In [1]: import numpy as np

In [2]: from numpy import linalg as LA

In [3]: np.set_printoptions(suppress=True, linewidth=120)

In [4]: def rnd(a):
   ...:     return np.round(a, 2) + 0
   ...: 

In [5]: E = np.load("a.npy")

In [6]: print(E)
[[ 0.  0.  0.  0.]
 [-1.  1.  0.  0.]
 [-1. -1.  2.  0.]
 [ 0. -1.  1.  1.]]

In [7]: print(E @ E)
[[ 0.  0.  0.  0.]
 [-1.  1.  0.  0.]
 [-1. -3.  4.  0.]
 [ 0. -3.  3.  1.]]

In [8]: print(rnd(np.sort(LA.eigvals(E))))
[0. 1. 1. 2.]

In [9]: left, sv, Vt = LA.svd(E, full_matrices=False)

In [10]: print(rnd(Vt @ Vt.T))
[[1. 0. 0. 0.]
 [0. 1. 0. 0.]
 [0. 0. 1. 0.]
 [0. 0. 0. 1.]]

In [11]: print(np.allclose(left * sv @ Vt, E))
True

In [12]: print(rnd(sv))
[2.81 1.58 0.78 0.  ]

In [13]: print(rnd(np.abs(Vt[0])))
[0.27 0.52 0.79 0.19]

In [14]: print(rnd(left.T @ left))
[[1. 0. 0. 0.]
 [0. 1. 0. 0.]
 [0. 0. 1. 0.]
 [0. 0. 0. 1.]]

In [15]: print(left.shape, sv.shape, Vt.shape)
(4, 4) (4,) (4, 4)

In [16]: vec = np.array([1, 3, 0, 3])

In [17]: print(E * vec)
[[ 0.  0.  0.  0.]
 [-1.  3.  0.  0.]
 [-1. -3.  0.  0.]
 [ 0. -3.  0.  3.]]

In [18]: print(np.sign((E @ vec).round(6)))
[ 0.  1. -1.  0.]

In [19]: print(E @ vec)
[ 0.  2. -4.  0.]

In [20]: print(E @ np.eye(4)[0])
[ 0. -1. -1.  0.]

In [21]: left, sv, Vt = LA.svd(E)

In [22]: V = Vt[:(sv > 1e-8).sum()]

In [23]: rng = np.random.default_rng(34494)

In [24]: vec = E[3] + 3 * E[0] + rng.integers(2) * np.eye(4)[2]

In [25]: print(vec)
[ 0. -1.  2.  1.]

In [26]: print(rnd(LA.norm(vec - V.T @ V @ vec)))
0.58

In [27]: print(rnd(V.T @ V))
[[ 0.67 -0.33 -0.33  0.  ]
 [-0.33  0.67 -0.33  0.  ]
 [-0.33 -0.33  0.67  0.  ]
 [ 0.    0.    0.    1.  ]]

In [28]: print(LA.matrix_rank(np.vstack([E, vec])))
4

In [29]: print(rnd(np.diag(V.T @ V)))
[0.67 0.67 0.67 1.  ]
